$ python3 -q
>>> import numpy as np
>>> from numpy import linalg as LA
>>> np.set_printoptions(suppress=True, linewidth=120)
>>> rd = lambda a: np.round(a, 2) + 0
>>> u = np.array([-3, -3, 0, -3, 0, -2, 2, -2, -3, 0, -3, 2])
>>> g = np.array([-6, 3, -8, -8, -9, 9, 4, 1])
>>> W0 = np.outer(u, g)
>>> W0
array([[ 18,  -9,  24,  24,  27, -27, -12,  -3],
       [ 18,  -9,  24,  24,  27, -27, -12,  -3],
       [  0,   0,   0,   0,   0,   0,   0,   0],
       [ 18,  -9,  24,  24,  27, -27, -12,  -3],
       [  0,   0,   0,   0,   0,   0,   0,   0],
       [ 12,  -6,  16,  16,  18, -18,  -8,  -2],
       [-12,   6, -16, -16, -18,  18,   8,   2],
       [ 12,  -6,  16,  16,  18, -18,  -8,  -2],
       [ 18,  -9,  24,  24,  27, -27, -12,  -3],
       [  0,   0,   0,   0,   0,   0,   0,   0],
       [ 18,  -9,  24,  24,  27, -27, -12,  -3],
       [-12,   6, -16, -16, -18,  18,   8,   2]])
>>> print(np.abs(np.diag(LA.qr(W0)[1])) > 1e-9)
[ True False False False False False False False]
>>> rd(W0 @ LA.pinv(W0) @ W0)
array([[ 18.,  -9.,  24.,  24.,  27., -27., -12.,  -3.],
       [ 18.,  -9.,  24.,  24.,  27., -27., -12.,  -3.],
       [  0.,   0.,   0.,   0.,   0.,   0.,   0.,   0.],
       [ 18.,  -9.,  24.,  24.,  27., -27., -12.,  -3.],
       [  0.,   0.,   0.,   0.,   0.,   0.,   0.,   0.],
       [ 12.,  -6.,  16.,  16.,  18., -18.,  -8.,  -2.],
       [-12.,   6., -16., -16., -18.,  18.,   8.,   2.],
       [ 12.,  -6.,  16.,  16.,  18., -18.,  -8.,  -2.],
       [ 18.,  -9.,  24.,  24.,  27., -27., -12.,  -3.],
       [  0.,   0.,   0.,   0.,   0.,   0.,   0.,   0.],
       [ 18.,  -9.,  24.,  24.,  27., -27., -12.,  -3.],
       [-12.,   6., -16., -16., -18.,  18.,   8.,   2.]])
>>> np.allclose(W0[:-1].T @ LA.lstsq(W0[:-1].T, W0[-1])[0], W0[-1])
True
>>> left, sigma, Vh = LA.svd(W0)
>>> np.argmax(sigma[:-1] / (sigma[1:] + 1e-6)) + 1
np.int64(1)
>>> rd(sigma)
array([146.53,   0.  ,   0.  ,   0.  ,   0.  ,   0.  ,   0.  ,   0.  ])
>>> A2 = left[:, :1] @ np.diag(sigma[:1]) @ Vh[:1]
>>> LA.matrix_rank(A2)
np.int64(1)
>>> print(rd(LA.norm(W0 - A2, 2)), rd(sigma[1]))
0.0 0.0
>>> rd(LA.norm(W0 - A2) / LA.norm(W0))
np.float64(0.0)
>>> np.argsort(-LA.norm(W0, axis=0).round(6), kind="stable")[:3]
array([4, 5, 2])
>>> [round(float(x), 2) for x in LA.svd(W0, compute_uv=False)[:3]]
[146.53, 0.0, 0.0]
>>> LA.cond(W0) > 100
np.True_
>>> rng = np.random.default_rng(47)
>>> A2 = W0 + rng.integers(-2, 3, (12, 1)) @ rng.integers(-2, 3, (1, 8))
>>> A2
array([[ 14,  -7,  24,  20,  31, -27, -12,   1],
       [ 20, -10,  24,  26,  25, -27, -12,  -5],
       [  0,   0,   0,   0,   0,   0,   0,   0],
       [ 20, -10,  24,  26,  25, -27, -12,  -5],
       [  0,   0,   0,   0,   0,   0,   0,   0],
       [ 12,  -6,  16,  16,  18, -18,  -8,  -2],
       [-16,   8, -16, -20, -14,  18,   8,   6],
       [  8,  -4,  16,  12,  22, -18,  -8,   2],
       [ 14,  -7,  24,  20,  31, -27, -12,   1],
       [  4,  -2,   0,   4,  -4,   0,   0,  -4],
       [ 16,  -8,  24,  22,  29, -27, -12,  -1],
       [-14,   7, -16, -18, -16,  18,   8,   4]])
>>> A2 - W0
array([[-4,  2,  0, -4,  4,  0,  0,  4],
       [ 2, -1,  0,  2, -2,  0,  0, -2],
       [ 0,  0,  0,  0,  0,  0,  0,  0],
       [ 2, -1,  0,  2, -2,  0,  0, -2],
       [ 0,  0,  0,  0,  0,  0,  0,  0],
       [ 0,  0,  0,  0,  0,  0,  0,  0],
       [-4,  2,  0, -4,  4,  0,  0,  4],
       [-4,  2,  0, -4,  4,  0,  0,  4],
       [-4,  2,  0, -4,  4,  0,  0,  4],
       [ 4, -2,  0,  4, -4,  0,  0, -4],
       [-2,  1,  0, -2,  2,  0,  0,  2],
       [-2,  1,  0, -2,  2,  0,  0,  2]])
>>> print(rd(LA.svd(A2 - W0, compute_uv=False)))
[20.2  0.   0.   0.   0.   0.   0.   0. ]
>>> np.abs(A2 - W0).sum(axis=1)
array([18,  9,  0,  9,  0,  0, 18, 18, 18, 18,  9,  9])
